$ python3 -q
>>> import numpy as np
>>> np.set_printoptions(precision=3, suppress=True, linewidth=120)
>>> data = np.load("data.npy")
>>> print(data)
[[0 1 1]
 [1 0 0]
 [1 0 0]]
>>> # null space of dimension 1
>>> rng = np.random.default_rng(8312)
>>> lab = rng.permutation(3)
>>> print(lab)
[0 2 1]
>>> M2 = data[lab][:, lab]
>>> print(round(float(np.linalg.det(M2)), 3), round(np.linalg.det(data[lab]), 3))
0.0 0.0
>>> m1 = np.loadtxt("layer15.csv", delimiter=",")
>>> print(m1)
[[-0.422 -0.149  0.   ]
 [-0.91  -0.47   0.   ]
 [-0.558 -0.207  0.   ]
 [-0.963 -0.578  0.   ]
 [ 0.422  0.149  0.   ]
 [ 0.     0.     0.   ]
 [ 0.947  0.537  0.   ]
 [ 0.558  0.207  0.   ]
 [-0.824 -0.371  0.   ]
 [ 0.345  0.119  0.   ]
 [-0.09  -0.03   0.   ]
 [ 0.851  0.397  0.   ]]
>>> Uu, sigma, vt = np.linalg.svd(m1)
>>> V = vt[:(sigma > 1e-8).sum()]
>>> x0 = m1[4] + -3 * m1[2] + rng.integers(2) * np.eye(3)[0]
>>> print(x0)
[3.096 0.77  0.   ]
>>> print(np.diag(V.T @ V))
[1. 1. 0.]
>>> print(np.linalg.matrix_rank(np.vstack([m1, x0])))
2
>>> print(round(float(np.linalg.norm(x0 - V.T @ V @ x0)), 3))
0.0
>>> print(np.allclose(V.T @ V @ x0, x0))
True
>>> print(np.round(V.T @ V, 3) + 0)
[[1. 0. 0.]
 [0. 1. 0.]
 [0. 0. 0.]]
>>> x0 = np.array([-1, 1, -2])
>>> print(m1 @ (2 * x0))
[ 0.546  0.88   0.702  0.77  -0.546  0.    -0.82  -0.702  0.906 -0.452  0.12  -0.908]
>>> print(m1 @ np.eye(3)[2])
[0. 0. 0. 0. 0. 0. 0. 0. 0. 0. 0. 0.]
>>> print((m1 @ x0).argmax())
8
>>> x0 = np.array([-1, 0, 0])
>>> h = np.maximum(m1 @ x0, 0)
>>> print(np.maximum(m1 @ x0, 0) - np.maximum(-m1 @ x0, 0))
[ 0.422  0.91   0.558  0.963 -0.422  0.    -0.947 -0.558  0.824 -0.345  0.09  -0.851]
>>> print(m1.T @ h)
[-2.932 -1.471  0.   ]
>>> print(h)
[0.422 0.91  0.558 0.963 0.    0.    0.    0.    0.824 0.    0.09  0.   ]
>>> Uu, sigma, vt = np.linalg.svd(m1)
>>> print(np.argmax(sigma[:-1] / (sigma[1:] + 1e-6)) + 1)
2
>>> M2 = Uu[:, :2] @ np.diag(sigma[:2]) @ vt[:2]
>>> print(np.linalg.matrix_rank(m1, rtol=0.05))
2
>>> print(M2)
[[-0.422 -0.149  0.   ]
 [-0.91  -0.47   0.   ]
 [-0.558 -0.207  0.   ]
 [-0.963 -0.578  0.   ]
 [ 0.422  0.149  0.   ]
 [ 0.     0.     0.   ]
 [ 0.947  0.537  0.   ]
 [ 0.558  0.207  0.   ]
 [-0.824 -0.371  0.   ]
 [ 0.345  0.119  0.   ]
 [-0.09  -0.03   0.   ]
 [ 0.851  0.397  0.   ]]
>>> print(np.round(np.linalg.norm(m1 - M2, 2), 3), sigma[2])
0.0 0.0
>>> print(np.round(np.linalg.norm(m1 - M2) / np.linalg.norm(m1), 3))
0.0
>>> J = np.loadtxt("block5.csv", delimiter=",")
>>> print(J)
[[-0.282  0.1   -0.01   0.264]
 [-0.872 -0.976  0.778  0.91 ]
 [-0.954 -0.197  0.273  0.951]
 [-0.291 -0.578  0.291  0.345]
 [ 0.03   0.782 -0.405 -0.139]
 [ 0.935 -0.984  0.664 -0.883]
 [ 0.501  0.837 -0.501 -0.578]
 [-0.848  0.735 -0.245  0.804]
 [-0.345  0.731 -0.327  0.245]
 [-0.726 -0.778  0.478  0.762]
 [-0.883 -0.981  0.797  0.92 ]
 [-0.856 -0.11   0.178  0.848]
 [-0.664  0.604 -0.197  0.604]
 [ 0.523 -0.892  0.478 -0.388]
 [ 0.558 -0.988  0.749 -0.327]
 [-0.178  0.793 -0.397  0.06 ]
 [-0.43  -0.478  0.254  0.462]
 [ 0.454  0.917 -0.598 -0.565]
 [-0.629 -0.972  0.735  0.735]
 [ 0.523 -0.197  0.02  -0.493]
 [ 0.935  0.987 -0.834 -0.957]
 [-0.8    0.04   0.1    0.786]
 [-0.843 -0.843  0.558  0.867]
 [ 0.438  0.05  -0.07  -0.43 ]
 [-0.363 -0.53   0.273  0.405]
 [ 0.07  -0.68   0.319  0.02 ]
 [-0.197 -0.414  0.197  0.235]
 [ 0.778 -0.721  0.254 -0.721]
 [ 0.94  -0.95   0.508 -0.903]]
>>> G = np.cov(J, rowvar=False)
>>> print(G.shape)
(4, 4)
>>> print(J.std(axis=0))
[0.633 0.695 0.437 0.626]
>>> print(np.median(J, axis=0))
[-0.282 -0.414  0.254  0.245]
>>> print(np.argsort(-J.std(axis=0).round(6), kind="stable"))
[1 0 3 2]
>>> print(np.polyfit(J[:, 0], J[:, 2], 1))
[-0.154  0.13 ]
>>> print(np.argsort(-np.linalg.norm(J, axis=0).round(6), kind="stable")[:3])
[1 0 3]
>>> print(np.linalg.matrix_rank(J, rtol=0.1))
2
>>> print(round(float(np.linalg.norm(J, 2) / np.linalg.norm(J)), 3))
0.775
>>> print(np.abs(np.linalg.svd(J)[2][-1]))
[0.698 0.065 0.001 0.714]
>>> arr = np.array([[-0.6, 0.7, 0.0, 3.3, 0.5],
...     [-0.5, -0.5, -1.0, 0.3, 0.2],
...     [-0.7, -1.0, 0.9, -1.3, -0.9],
...     [-0.4, -0.9, -0.3, -0.1, 2.1]])
>>> arr[1] = arr[2] + 0.05 * rng.normal(size=5)
>>> print(arr)
[[-0.6    0.7    0.     3.3    0.5  ]
 [-0.634 -0.985  0.937 -1.323 -0.942]
 [-0.7   -1.     0.9   -1.3   -0.9  ]
 [-0.4   -0.9   -0.3   -0.1    2.1  ]]
>>> Uu, sigma, vt = np.linalg.svd(arr)
>>> print(sigma)
[4.267 2.381 1.81  0.041]
>>> M2 = Uu[:, :3] @ np.diag(sigma[:3]) @ vt[:3]
>>> print(np.round(np.linalg.norm(arr - M2, 2), 3), round(sigma[3], 3))
0.041 0.041
>>> print(np.linalg.matrix_rank(arr, rtol=0.05))
3
>>> print(round(np.abs(arr - M2).max(), 3))
0.02
>>> print(np.linalg.cond(arr) > 100)
True
>>> print(round(np.linalg.norm(arr, 2) / np.linalg.norm(arr), 3))
0.819
>>> X = np.loadtxt("m.csv", delimiter=",")
>>> print(X)
[[ 1.  3. -2.]
 [ 3. 25.  2.]
 [-2.  2.  8.]]
>>> r0, v = X[0], X[2]
>>> print(r0 @ v)
-12.0
>>> print(r0 @ r0)
14.0
>>> p = (r0 @ v) / (r0 @ r0) * r0
>>> print(round(np.linalg.norm(r0 + v) ** 2 + np.linalg.norm(r0 - v) ** 2, 3))
172.0
>>> print(np.outer(r0, v))
[[ -2.   2.   8.]
 [ -6.   6.  24.]
 [  4.  -4. -16.]]
>>> print(v - p)
[-1.143  4.571  6.286]
>>> print(np.einsum("ij,ji->", X, X))
724.0
>>> print(np.round(np.linalg.eigvals(X), 3) + 0)
[25.544  0.     8.456]
>>> print(np.round(np.linalg.det(2 * X), 3), round(float(np.linalg.det(X)), 3))
0.0 0.0
>>> print(np.kron(np.eye(2, dtype=int), X))
[[ 1.  3. -2.  0.  0. -0.]
 [ 3. 25.  2.  0.  0.  0.]
 [-2.  2.  8. -0.  0.  0.]
 [ 0.  0. -0.  1.  3. -2.]
 [ 0.  0.  0.  3. 25.  2.]
 [-0.  0.  0. -2.  2.  8.]]
>>> feats = np.load("run8.npy")
>>> print(feats)
[[-6 -8 -3 -2  9]
 [ 4  2 -6 -4 -7]
 [-8 -2 -2 -5 -4]
 [-7  6 -4 -5 -1]
 [-6  5 -9  7  7]]
>>> x0 = np.array([-1, 0, 1, -2, -1])
>>> rhs = feats @ x0
>>> c, lr = np.zeros(5), 1 / np.linalg.norm(feats, 2) ** 2
>>> for i in range(50):
...     c -= lr * feats.T @ (feats @ c - rhs)
...     if i % 10 == 0: print(i, round(np.linalg.norm(feats @ c - rhs), 3))
... 
0 15.242
10 1.547
20 0.7
30 0.423
40 0.265
>>> print(c)
[-1.014 -0.018  0.996 -1.972 -1.025]
>>> print(round(float(np.linalg.cond(feats)), 3))
4.69
>>> M2 = np.array([[0, 1, 5], [2, 0, 5], [5, 3, 2], [2, 2, 3], [0, 1, 4]])
>>> print(M2.T @ feats.T)
[[-35 -34 -24 -18 -21]
 [-10 -29 -28 -30 -12]
 [-46 -22 -85 -32  26]]
>>> print(np.linalg.matrix_rank(feats @ M2))
3
>>> print(np.einsum("ik,kj->ij", feats, M2))
[[-35 -10 -46]
 [-34 -29 -22]
 [-24 -28 -85]
 [-18 -30 -32]
 [-21 -12  26]]
>>> lab = rng.permutation(5)
>>> M2 = feats[:, lab] * rng.choice([-1, 1], 5)
>>> print(M2)
[[ 6 -9 -8  3 -2]
 [-4  7  2  6 -4]
 [ 8  4 -2  2 -5]
 [ 7  1  6  4 -5]
 [ 6 -7  5  9  7]]
>>> Uu, _, vt = np.linalg.svd(feats.T @ M2)
>>> print(np.round(np.linalg.lstsq(feats, M2)[0], 3) + 0)
[[-1.  0.  0.  0.  0.]
 [ 0.  0.  1.  0.  0.]
 [ 0.  0.  0. -1.  0.]
 [ 0.  0.  0.  0.  1.]
 [ 0. -1.  0.  0.  0.]]
>>> print(np.round(Uu @ vt, 3) + 0)
[[-1.  0.  0.  0.  0.]
 [ 0.  0.  1.  0.  0.]
 [ 0.  0.  0. -1.  0.]
 [ 0.  0.  0.  0.  1.]
 [ 0. -1.  0.  0.  0.]]
>>> ang = np.radians(135)
>>> r_ = np.eye(5)
>>> r_[2, 2] = r_[0, 0] = np.cos(ang)
>>> r_[2, 0], r_[0, 2] = -np.sin(ang), np.sin(ang)
>>> print(r_)
[[-0.707  0.     0.707  0.     0.   ]
 [ 0.     1.     0.     0.     0.   ]
 [-0.707  0.    -0.707  0.     0.   ]
 [ 0.     0.     0.     1.     0.   ]
 [ 0.     0.     0.     0.     1.   ]]
>>> M2 = feats @ r_.T
>>> print(np.allclose(feats @ feats.T, M2 @ M2.T))
True
>>> print(np.abs(M2 - feats).max(axis=0))
[12.243  0.    19.607  0.     0.   ]
